% ipython --no-banner

In [1]: import numpy as np

In [2]: from numpy import linalg as LA

In [3]: np.set_printoptions(precision=3, suppress=True, linewidth=160)

In [4]: def rnd(a):
   ...:     return np.round(a, 3) + 0
   ...: 

In [5]: rng = np.random.default_rng(15)

In [6]: z = rng.integers(0, 2, 4)

In [7]: m1 = np.triu((z[:, None] == z) & (rng.random((4, 4)) < 0.8), 1).astype(int)

In [8]: m1 += m1.T

In [9]: print(m1)
[[0 1 1 1]
 [1 0 1 0]
 [1 1 0 0]
 [1 0 0 0]]

In [10]: O, R = LA.qr(m1)

In [11]: print(rnd(O.T @ O))
[[1. 0. 0. 0.]
 [0. 1. 0. 0.]
 [0. 0. 1. 0.]
 [0. 0. 0. 1.]]

In [12]: print(O.shape, R.shape)
(4, 4) (4, 4)

In [13]: print(rnd(abs(R[0, 0])), rnd(LA.norm(m1[:, 0])))
1.732 1.732

In [14]: print(rnd(O))
[[ 0.     0.775  0.507  0.378]
 [-0.577 -0.258  0.676 -0.378]
 [-0.577  0.516 -0.507 -0.378]
 [-0.577 -0.258 -0.169  0.756]]

In [15]: print(np.trace(O @ O.T))
4.0

In [16]: E = np.load("layer19.npy")

In [17]: print(E)
[[ 0.  0.  0.  0. -3.  5.  3.]
 [ 0.  0.  0.  1.  0. -2. -2.]
 [ 0.  0.  0.  5. -1.  5.  4.]
 [ 0.  1.  5.  0.  0.  0.  0.]
 [-3.  0. -1.  0.  0.  0.  0.]
 [ 5. -2.  5.  0.  0.  0.  0.]
 [ 3. -2.  4.  0.  0.  0.  0.]]

In [18]: cov = E.T @ E

In [19]: print(cov)
[[ 43. -16.  40.   0.   0.   0.   0.]
 [-16.   9. -13.   0.   0.   0.   0.]
 [ 40. -13.  67.   0.   0.   0.   0.]
 [  0.   0.   0.  26.  -5.  23.  18.]
 [  0.   0.   0.  -5.  10. -20. -13.]
 [  0.   0.   0.  23. -20.  54.  39.]
 [  0.   0.   0.  18. -13.  39.  29.]]

In [20]: print(LA.matrix_rank(cov))
6

In [21]: Uu, sv, Vt = LA.svd(cov)

In [22]: evecs = Vt[:(sv > 1e-8).sum()]

In [23]: x0 = cov[4] + 5 * cov[3] + rng.integers(2) * np.eye(7)[0]

In [24]: print(x0)
[  0.   0.   0. 125. -15.  95.  77.]

In [25]: print(rnd(evecs.T @ evecs))
[[ 1.     0.     0.     0.     0.     0.     0.   ]
 [ 0.     1.     0.     0.     0.     0.     0.   ]
 [ 0.     0.     1.     0.     0.     0.     0.   ]
 [ 0.     0.     0.     0.999  0.013  0.021 -0.021]
 [ 0.     0.     0.     0.013  0.833 -0.26   0.267]
 [ 0.     0.     0.     0.021 -0.26   0.594  0.416]
 [ 0.     0.     0.    -0.021  0.267  0.416  0.573]]

In [26]: print(LA.matrix_rank(np.vstack([cov, x0])))
6

In [27]: print(rnd(np.diag(evecs.T @ evecs)))
[1.    1.    1.    0.999 0.833 0.594 0.573]

In [28]: print(np.allclose(evecs.T @ evecs @ x0, x0))
True

In [29]: print(rnd(LA.norm(x0 - evecs.T @ evecs @ x0)))
0.0

In [30]: evals, evecs = LA.eigh(E)

In [31]: x0 = np.array([2, 4, 4, 0, 2, 1, 4])

In [32]: print(rnd(LA.eigvalsh(E[1:, 1:])))
[-8.353 -2.494  0.     0.     2.494  8.353]

In [33]: print(rnd(LA.norm(E[2], 1)), rnd(LA.norm(E[2], np.inf)))
15.0 5.0

In [34]: print(rnd(LA.norm(E, 1)), rnd(LA.norm(E, np.inf)))
15.0 15.0

In [35]: print(rnd(LA.norm(E, axis=1)))
[6.557 3.    8.185 5.099 3.162 7.348 5.385]

In [36]: x0 = np.array([1, -1, -2, -3, 0, 2, 3])

In [37]: h = np.maximum(E @ x0, 0)

In [38]: print(h)
[19.  0.  7.  0.  0.  0.  0.]

In [39]: print(E.T @ h)
[  0.   0.   0.  35. -64. 130.  85.]

In [40]: mat = np.loadtxt("out5.csv", delimiter=",")

In [41]: print(mat)
[[-0.782 -0.07  -0.558  0.    -0.273]
 [-0.422 -0.03  -0.264  0.    -0.119]
 [-0.422 -0.03  -0.264  0.    -0.119]
 [ 0.782  0.07   0.558  0.     0.273]
 [ 0.149  0.01   0.09   0.     0.04 ]
 [-0.635 -0.05  -0.422  0.    -0.197]
 [-0.537 -0.04  -0.345  0.    -0.159]
 [ 0.149  0.01   0.09   0.     0.04 ]
 [-0.537 -0.04  -0.345  0.    -0.159]
 [ 0.96   0.129  0.824  0.     0.478]
 [-0.905 -0.1   -0.716  0.    -0.38 ]
 [-0.422 -0.03  -0.264  0.    -0.119]
 [-0.97  -0.139 -0.851  0.    -0.508]
 [ 0.97   0.139  0.851  0.     0.508]
 [ 0.     0.     0.     0.     0.   ]
 [-0.874 -0.09  -0.67   0.    -0.345]
 [-0.635 -0.05  -0.422  0.    -0.197]
 [ 0.291  0.02   0.178  0.     0.08 ]
 [-0.999 -0.235 -0.974  0.    -0.744]
 [-0.635 -0.05  -0.422  0.    -0.197]
 [ 0.422  0.03   0.264  0.     0.119]
 [ 0.997  0.217  0.963  0.     0.706]
 [-0.978 -0.149 -0.874  0.    -0.537]
 [-0.422 -0.03  -0.264  0.    -0.119]]

In [42]: # null space of dimension 1

In [43]: x0 = np.array([0, 4, -4, -5, 3])

In [44]: print(LA.norm(mat @ x0) <= LA.norm(mat, 2) * LA.norm(x0) + 1e-9)
True

In [45]: print((mat @ x0).argmax())
10

In [46]: print(rnd((mat * x0).sum(axis=1)))
[ 1.133  0.579  0.579 -1.133 -0.2    0.897  0.743 -0.2    0.743 -1.346  1.324  0.579  1.324 -1.324  0.     1.285  0.897 -0.392  0.724  0.897 -0.579 -0.866
  1.289  0.579]

In [47]: print(rnd(mat @ (2 * x0)))
[ 2.266  1.158  1.158 -2.266 -0.4    1.794  1.486 -0.4    1.486 -2.692  2.648  1.158  2.648 -2.648  0.     2.57   1.794 -0.784  1.448  1.794 -1.158 -1.732
  2.578  1.158]

In [48]: print(mat @ np.eye(5)[2])
[-0.558 -0.264 -0.264  0.558  0.09  -0.422 -0.345  0.09  -0.345  0.824 -0.716 -0.264 -0.851  0.851  0.    -0.67  -0.422  0.178 -0.974 -0.422  0.264  0.963
 -0.874 -0.264]

In [49]: print(np.sign((mat @ x0).round(6)))
[ 1.  1.  1. -1. -1.  1.  1. -1.  1. -1.  1.  1.  1. -1.  0.  1.  1. -1.  1.  1. -1. -1.  1.  1.]

In [50]: print(rnd(LA.norm(mat, axis=0)))
[3.371 0.473 2.742 0.    1.657]

In [51]: print(rnd(LA.norm(mat, axis=1)))
[1.001 0.513 0.513 1.001 0.179 0.789 0.659 0.179 0.659 1.359 1.219 0.513 1.394 1.394 0.    1.158 0.789 0.351 1.599 0.789 0.513 1.571 1.425 0.513]

In [52]: A = np.load("block15.npy")

In [53]: print(A)
[[  1.736  -0.746  -6.791   6.885  -9.132]
 [ -6.187  -0.194  -0.182   2.563   4.909]
 [  1.144   0.797  -0.344   1.026   6.187]
 [ -4.622  -1.098  -3.841   3.953  -8.682]
 [ -4.581   0.133   9.702  -5.459  13.729]
 [-10.392  -0.335  -1.161   6.411  11.552]
 [ -1.218  -0.987  -7.697   7.033 -10.801]
 [ -5.51    0.845   5.071  -2.195  11.776]
 [  2.763  -0.561   0.057   1.589  -0.122]
 [  3.482  -0.04    4.99   -5.371  -1.33 ]
 [  3.778  -0.276   4.134 -10.576 -10.505]
 [  0.205  -0.117  -1.836  -0.246  -9.062]
 [ -9.423   1.259   4.139   1.5    19.338]
 [  2.683   0.677   1.062  -0.711   2.724]
 [ -5.434   0.5    -5.437   6.599   1.086]
 [  0.518   1.006  -1.416  -0.792  -1.599]
 [  0.417   0.524  -0.396  -1.271   1.76 ]
 [ -2.17   -0.393  -8.687   5.701 -10.959]
 [  3.73    0.744   3.863  -6.703   1.379]
 [ 12.503   0.675  -1.507  -4.051  -8.66 ]
 [ -8.41    0.61   11.52   -6.734  18.936]
 [ -3.778   0.581   0.181   5.975  15.538]
 [ -6.001   0.619   1.285  -0.023   2.848]]

In [54]: P = A @ LA.solve(A.T @ A, A.T)

In [55]: print(rnd(LA.eigvalsh(P)))
[0. 0. 0. 0. 0. 0. 0. 0. 0. 0. 0. 0. 0. 0. 0. 0. 0. 0. 1. 1. 1. 1. 1.]

In [56]: d = LA.norm(A[:, None] - A[None], axis=-1)

In [57]: print(rnd(d[:5, :5]))
[[ 0.    17.961 17.7    7.619 31.428]
 [17.961  0.     7.665 14.258 15.573]
 [17.7    7.665  0.    16.695 15.267]
 [ 7.619 14.258 16.695  0.    27.853]
 [31.428 15.573 15.267 27.853  0.   ]]

In [58]: print(d.shape)
(23, 23)

In [59]: print(LA.matrix_rank(d ** 2))
7

In [60]: print((d + 1e9 * np.eye(23)).round(6).argmin(axis=1))
[ 6 22 13 17  7 21 17  4 13 18  9  3 21 16  1 16 13  6  9 10  4  5  1]

In [61]: z = A[:, 3] > np.median(A[:, 3])

In [62]: f = A[z].mean(axis=0) - A[~z].mean(axis=0)

In [63]: print(((A - A.mean(axis=0)) @ f > 0).astype(int))
[1 1 0 1 0 1 1 0 0 0 0 1 1 0 1 0 0 1 0 0 0 1 1]

In [64]: print(np.argsort(-np.abs(f).round(6), kind="stable"))
[3 2 0 1 4]

In [65]: print(z.astype(int))
[1 1 1 1 0 1 1 0 1 0 0 0 1 0 1 0 0 1 0 0 0 1 0]

In [66]: data = np.array([[4.0, 0.0, 0.0, 0.0, 0.0],
    ...:     [0.0, 2.0, 0.0, 0.0, 0.0],
    ...:     [0.0, 2.0, 1.0, 1.0, 1.0],
    ...:     [0.0, 1.0, 2.0, 2.0, 0.0],
    ...:     [0.0, 0.0, 0.0, 0.0, 1.0]])

In [67]: print(data)
[[4. 0. 0. 0. 0.]
 [0. 2. 0. 0. 0.]
 [0. 2. 1. 1. 1.]
 [0. 1. 2. 2. 0.]
 [0. 0. 0. 0. 1.]]

In [68]: print(rnd(LA.det(data[::-1])))
0.0

In [69]: print(rnd(LA.det(2 * data)), rnd(LA.det(data)))
0.0 0.0

In [70]: print(np.kron(np.eye(2, dtype=int), data))
[[4. 0. 0. 0. 0. 0. 0. 0. 0. 0.]
 [0. 2. 0. 0. 0. 0. 0. 0. 0. 0.]
 [0. 2. 1. 1. 1. 0. 0. 0. 0. 0.]
 [0. 1. 2. 2. 0. 0. 0. 0. 0. 0.]
 [0. 0. 0. 0. 1. 0. 0. 0. 0. 0.]
 [0. 0. 0. 0. 0. 4. 0. 0. 0. 0.]
 [0. 0. 0. 0. 0. 0. 2. 0. 0. 0.]
 [0. 0. 0. 0. 0. 0. 2. 1. 1. 1.]
 [0. 0. 0. 0. 0. 0. 1. 2. 2. 0.]
 [0. 0. 0. 0. 0. 0. 0. 0. 0. 1.]]

In [71]: print(rnd(LA.det(data.T)))
0.0

In [72]: print(rnd(LA.eigvals(data)))
[0. 3. 4. 2. 1.]

In [73]: X = np.load("sample8.npy")

In [74]: print(rnd(X))
[[ 1.673  2.33  -7.295  3.205 -5.258 -0.797]
 [-4.775  0.621  7.375 -2.738  3.595  1.416]
 [ 3.079 -5.47   4.622 -2.704  5.641 -0.313]
 [-0.506 -3.242  6.899 -3.207  5.574  0.541]
 [-5.9    1.988  6.854 -2.307  2.525  1.605]
 [ 6.605 -6.347 -0.051 -1.051  3.643 -1.309]
 [-6.259  6.392 -0.648  1.328 -4.044  1.196]
 [-6.816  6.282  0.549  0.848 -3.339  1.383]
 [ 7.409 -5.578 -2.909  0.181  1.666 -1.651]
 [-6.652  3.106  6.13  -1.84   1.491  1.707]
 [ 6.455 -6.374  0.267 -1.178  3.829 -1.259]
 [-5.37   1.313  7.157 -2.538  3.078  1.519]
 [ 6.802 -3.365 -5.917  1.714 -1.226 -1.723]
 [ 6.557 -2.949 -6.25   1.912 -1.646 -1.696]
 [-7.436  5.363  3.354 -0.389 -1.303  1.684]
 [ 2.878 -5.371  4.795 -2.755  5.677 -0.262]
 [ 5.009 -6.223  2.568 -2.04   4.975 -0.826]
 [ 7.331 -5.812 -2.336 -0.08   2.109 -1.599]
 [-7.25   5.952  1.931  0.259 -2.407  1.557]
 [ 4.769 -0.614 -7.376  2.74  -3.599 -1.414]
 [-1.475 -2.491  7.24  -3.211  5.322  0.754]
 [-6.71   6.319  0.289  0.954 -3.499  1.345]
 [ 1.879  2.159 -7.347  3.197 -5.187 -0.841]
 [ 2.75  -5.305  4.902 -2.785  5.696 -0.23 ]
 [ 7.215 -4.242 -5.033  1.225 -0.245 -1.748]]

In [75]: Ac = X - X.mean(axis=0)

In [76]: Uu, sv, Vt = LA.svd(Ac, full_matrices=False)

In [77]: print((np.sign(Uu[:, 0]) == np.sign(Uu[0, 0])).astype(int))
[1 0 1 0 0 1 0 0 1 0 1 0 1 1 0 1 1 1 0 1 0 0 1 1 1]

In [78]: print(LA.matrix_rank(Ac))
2

In [79]: print(np.abs(Uu[:, 0]).argmax())
14

In [80]: x0 = np.array([1, 5, 6, 3, 8, 6])

In [81]: print(rnd(X @ np.eye(6)[3]))
[ 3.205 -2.738 -2.704 -3.207 -2.307 -1.051  1.328  0.848  0.181 -1.84  -1.178 -2.538  1.714  1.912 -0.389 -2.755 -2.04  -0.08   0.259  2.74  -3.211  0.954
  3.197 -2.785  1.225]

In [82]: print(LA.norm(X @ x0) <= LA.norm(X, 2) * LA.norm(x0) + 1e-9)
True
